>>> import numpy as np
>>> import numpy.linalg as la
>>> np.set_printoptions(suppress=True, linewidth=160)
>>> def rnd(a):
...     return np.round(a, 2) + 0
... 
>>> M = np.load("a.npy")
>>> print(M)
[[0 0 0 0]
 [0 0 1 0]
 [0 1 0 1]
 [0 0 1 0]]
>>> print(la.cond(M) > 100)
True
>>> print([round(float(x), 2) for x in la.svd(M, compute_uv=False)[:3]])
[1.41, 1.41, 0.0]
>>> print(rnd(la.norm(M, 2) / la.norm(M)))
0.71
>>> vals, vecs = la.eigh(M)
>>> x = np.array([0, -2, -1, 2])
>>> print(x @ M @ x)
0
>>> print(rnd(vecs * np.abs(vals) @ vecs.T))
[[0.   0.   0.   0.  ]
 [0.   0.71 0.   0.71]
 [0.   0.   1.41 0.  ]
 [0.   0.71 0.   0.71]]
>>> rng = np.random.default_rng(78446)
>>> lab = rng.permutation(4)
>>> print(lab)
[3 0 2 1]
>>> out = M[lab][:, lab]
>>> print(np.diag(out))
[0 0 0 0]
>>> print(out)
[[0 0 1 0]
 [0 0 0 0]
 [1 0 0 1]
 [0 0 1 0]]
>>> vals, vecs = la.eigh(M)
>>> print(np.abs(vecs[:, -1]).round(6).argmax())
2
>>> print(np.unique(vals.round(6) + 0, return_counts=True)[1])
[1 2 1]
>>> print(rnd(la.eigvalsh(M @ M)))
[0. 0. 2. 2.]
>>> print((vals > 1e-8).sum(), (vals < -1e-8).sum())
1 1
>>> print(rnd(la.eigvalsh(M + -3 * np.eye(4))))
[-4.41 -3.   -3.   -1.59]
>>> print(rnd(vecs.T @ vecs))
[[1. 0. 0. 0.]
 [0. 1. 0. 0.]
 [0. 0. 1. 0.]
 [0. 0. 0. 1.]]
>>> print(rnd(np.abs(vecs[:, -1])))
[0.   0.5  0.71 0.5 ]
>>> r0 = np.array([-1, -2, -1, 2])
>>> m1 = r0[np.abs(np.subtract.outer(np.arange(4), np.arange(4)))]
>>> print(m1)
[[-1 -2 -1  2]
 [-2 -1 -2 -1]
 [-1 -2 -1 -2]
 [ 2 -1 -2 -1]]
>>> vals, vecs = la.eigh(m1)
>>> x = np.array([-2, -1, 0, 0])
>>> print(x @ m1 @ x)
-13
>>> print(rnd(la.eigvalsh(m1[1:, 1:])))
[-4.37  0.    1.37]
>>> vals, vecs = la.eig(m1)
>>> print(rnd(np.sort(la.eigvals(la.inv(m1)))))
[-0.31 -0.22  0.38  0.81]
>>> print(rnd(vals))
[-4.61 -3.24  2.61  1.24]
>>> E = np.load("dump.npy")
>>> print(E)
[[ 1  1  0]
 [ 2 -1  1]
 [ 2  1  0]]
>>> r0 = np.array([0, -9, -6])
>>> out = E + np.outer(r0, np.eye(3)[0])
>>> print(la.matrix_rank(out - E))
1
>>> print(la.matrix_rank(la.inv(out) - la.inv(E), tol=1e-8))
1
>>> r0, v = E[2], E[0]
>>> print(r0 @ r0)
5
>>> print(r0 @ v)
3
>>> p = (r0 @ v) / (r0 @ r0) * r0
>>> print(rnd(la.norm(r0 + v) ** 2 + la.norm(r0 - v) ** 2))
14.0
>>> print(np.outer(r0, v))
[[2 2 0]
 [1 1 0]
 [0 0 0]]
>>> print(rnd(v - p))
[-0.2  0.4  0. ]
>>> print(rnd((v - p) @ r0))
0.0
>>> print(rnd(la.eigvals(E)))
[ 2.11 -0.25 -1.86]
>>> print(np.kron(np.eye(2, dtype=int), E))
[[ 1  1  0  0  0  0]
 [ 2 -1  1  0  0  0]
 [ 2  1  0  0  0  0]
 [ 0  0  0  1  1  0]
 [ 0  0  0  2 -1  1]
 [ 0  0  0  2  1  0]]
>>> print(np.einsum("ij,ji->", E, E))
8
>>> A = np.array([[0, 2, 1], [1, 0, 2], [2, 1, 0]])
>>> O = A.astype(float).copy()
>>> for j in range(3):
...     O[:, j] -= O[:, :j] @ (O[:, :j].T @ O[:, j])
...     O[:, j] /= la.norm(O[:, j])
... 
>>> print(rnd(O))
[[ 0.    0.98  0.22]
 [ 0.45 -0.2   0.87]
 [ 0.89  0.1  -0.44]]
>>> print(rnd(O.T @ O))
[[1. 0. 0.]
 [0. 1. 0.]
 [0. 0. 1.]]
>>> print(rnd(la.eigvals(A).sum().real))
0.0
>>> print(np.einsum("ij,ji->", A, A))
12
>>> print(rnd(np.poly(A)))
[ 1.  0. -6. -9.]
>>> W0 = -1 * np.eye(4) + np.ones((4, 4))
>>> print(W0)
[[0. 1. 1. 1.]
 [1. 0. 1. 1.]
 [1. 1. 0. 1.]
 [1. 1. 1. 0.]]
>>> vals, vecs = la.eigh(W0)
>>> x = np.array([-1, 2, 2, -1])
>>> print(rnd(vecs * np.maximum(vals, 0) @ vecs.T))
[[0.75 0.75 0.75 0.75]
 [0.75 0.75 0.75 0.75]
 [0.75 0.75 0.75 0.75]
 [0.75 0.75 0.75 0.75]]
>>> print((np.sign(vecs[:, -1].round(6)) == np.sign(vecs[0, -1].round(6))).astype(int))
[1 1 1 1]
>>> print(x @ W0 @ x / (x @ x), vals[0], vals[-1])
-0.6 -1.0 3.0
>>> print(rnd(vecs * np.abs(vals) @ vecs.T))
[[1.5 0.5 0.5 0.5]
 [0.5 1.5 0.5 0.5]
 [0.5 0.5 1.5 0.5]
 [0.5 0.5 0.5 1.5]]
>>> print(rnd(la.eigvals(W0)))
[-1.  3. -1. -1.]
>>> print(rnd(la.det(W0[::-1])))
-3.0
>>> print(rnd(la.det(2 * W0)), rnd(la.det(W0)))
-48.0 -3.0
>>> print(rnd(np.poly(W0)))
[ 1.  0. -6. -8. -3.]
>>> print(rnd(la.eigvals(W0).sum().real))
0.0
>>> print(np.einsum("ij,ji->", W0, W0))
12.0
>>> print([round(float(la.det(W0[:i, :i])), 2) + 0 for i in range(1, 5)])
[0.0, -1.0, 2.0, -3.0]
>>> print(np.all(la.eigvalsh(W0) > 0))
False
>>> vals, vecs = la.eigh(W0)
>>> print(rnd(la.eigvalsh(W0 + 3 * np.eye(4))))
[2. 2. 2. 6.]
>>> r0 = np.array([3, 2, 0])
>>> X = -2 * np.eye(3) + np.outer(r0, r0)
>>> print(X)
[[ 7.  6.  0.]
 [ 6.  2.  0.]
 [ 0.  0. -2.]]
>>> vals, vecs = la.eigh(X)
>>> print(np.abs(vecs[:, -1]).round(6).argmax())
0
>>> print(rnd(la.eigvalsh(X @ X)))
[  4.   4. 121.]
>>> print(rnd(vecs @ np.diag(vals) @ vecs.T))
[[ 7.  6.  0.]
 [ 6.  2.  0.]
 [ 0.  0. -2.]]
>>> print(rnd(vecs.T @ X @ vecs))
[[-2.  0.  0.]
 [ 0. -2.  0.]
 [ 0.  0. 11.]]
>>> out = E / la.norm(E, axis=1, keepdims=True)
>>> C2 = out @ out.T
>>> print(rnd(np.degrees(np.arccos(np.clip(C2[2, 0], -1, 1)))))
18.43
>>> print(rnd(C2))
[[1.   0.29 0.95]
 [0.29 1.   0.55]
 [0.95 0.55 1.  ]]
>>> print(rnd(la.norm(out, axis=1)))
[1. 1. 1.]
>>> print((np.abs(C2) > 0.9).astype(int))
[[1 0 1]
 [0 1 0]
 [1 0 1]]
>>> print(rnd(C2[2]))
[0.95 0.55 1.  ]
>>> r0 = np.array([1, 0, 1])
>>> out = X + np.outer(r0, np.eye(3)[0])
>>> print(la.matrix_rank(la.inv(out) - la.inv(X), tol=1e-8))
1
>>> print(la.matrix_rank(out - X))
1
>>> print(rnd(la.det(out) / la.det(X)), rnd(1 + la.solve(X, r0)[0]))
0.91 0.91
>>> arr = np.array([[1, 0, 0, 0], [0, 1, 0, 0], [-1, -3, 1, 0], [0, -2, 1, 1]])
>>> O, vecs = la.qr(arr[:, :1])[0], la.qr(arr[:, 1:])[0]
>>> s = la.svd(O.T @ vecs, compute_uv=False)
>>> print((s > 0.9).sum())
0
>>> print(rnd(la.norm(O @ O.T - vecs @ vecs.T, 2)))
1.0
>>> out = la.inv(arr)
>>> print(rnd(la.slogdet(arr)[0]))
1.0
>>> print(np.allclose(out, arr.T))
False
>>> print((np.abs(out) > 1e-9).astype(int))
[[1 0 0 0]
 [0 1 0 0]
 [1 1 1 0]
 [1 1 1 1]]
>>> print(rnd(la.inv(out)))
[[ 1.  0.  0.  0.]
 [ 0.  1.  0.  0.]
 [-1. -3.  1.  0.]
 [ 0. -2.  1.  1.]]
>>> r0, v = arr[3], arr[2]
>>> print(r0 @ v)
7
>>> print(r0 @ r0)
6
>>> p = (r0 @ v) / (r0 @ r0) * r0
>>> print(la.matrix_rank(np.outer(r0, v)))
1
>>> x = np.array([1, 4, -7, 7])
>>> target = arr @ x
>>> print(target)
[  1   4 -20  -8]
>>> print(rnd(la.solve(arr, target + arr[:, 1])))
[ 1.  5. -7.  7.]
>>> print(rnd(la.solve(arr, arr[:, 0])))
[1. 0. 0. 0.]
>>> print(rnd(la.solve(arr, -2 * target)))
[ -2.  -8.  14. -14.]
>>> print(la.matrix_rank(arr - arr[0, 0] * np.eye(4)))
2
>>> O, _ = la.qr(np.array([[0.3, -0.1, 0.1, 1.6],
...     [-0.9, 0.3, -0.3, -0.5],
...     [-0.8, 1.5, 0.9, 0.4],
...     [-0.2, 0.1, 0.5, -0.9]]))
>>> J = O[:, :4]
>>> print(rnd(J))
[[-0.24  0.2   0.06  0.95]
 [ 0.72 -0.6  -0.18  0.32]
 [ 0.64  0.77 -0.03  0.  ]
 [ 0.16 -0.1   0.98  0.  ]]
>>> x = np.array([0, -1, -5, 3])
>>> target = arr @ x
>>> beta, lr = np.zeros(4), 1 / la.norm(arr, 2) ** 2
>>> for i in range(30):
...     beta -= lr * arr.T @ (arr @ beta - target)
...     if i % 5 == 0: print(i, round(la.norm(arr @ beta - target), 2))
... 
0 1.72
5 1.58
10 1.5
15 1.46
20 1.42
25 1.39
>>> print(rnd(beta))
[ 0.5   0.15 -0.56  0.64]
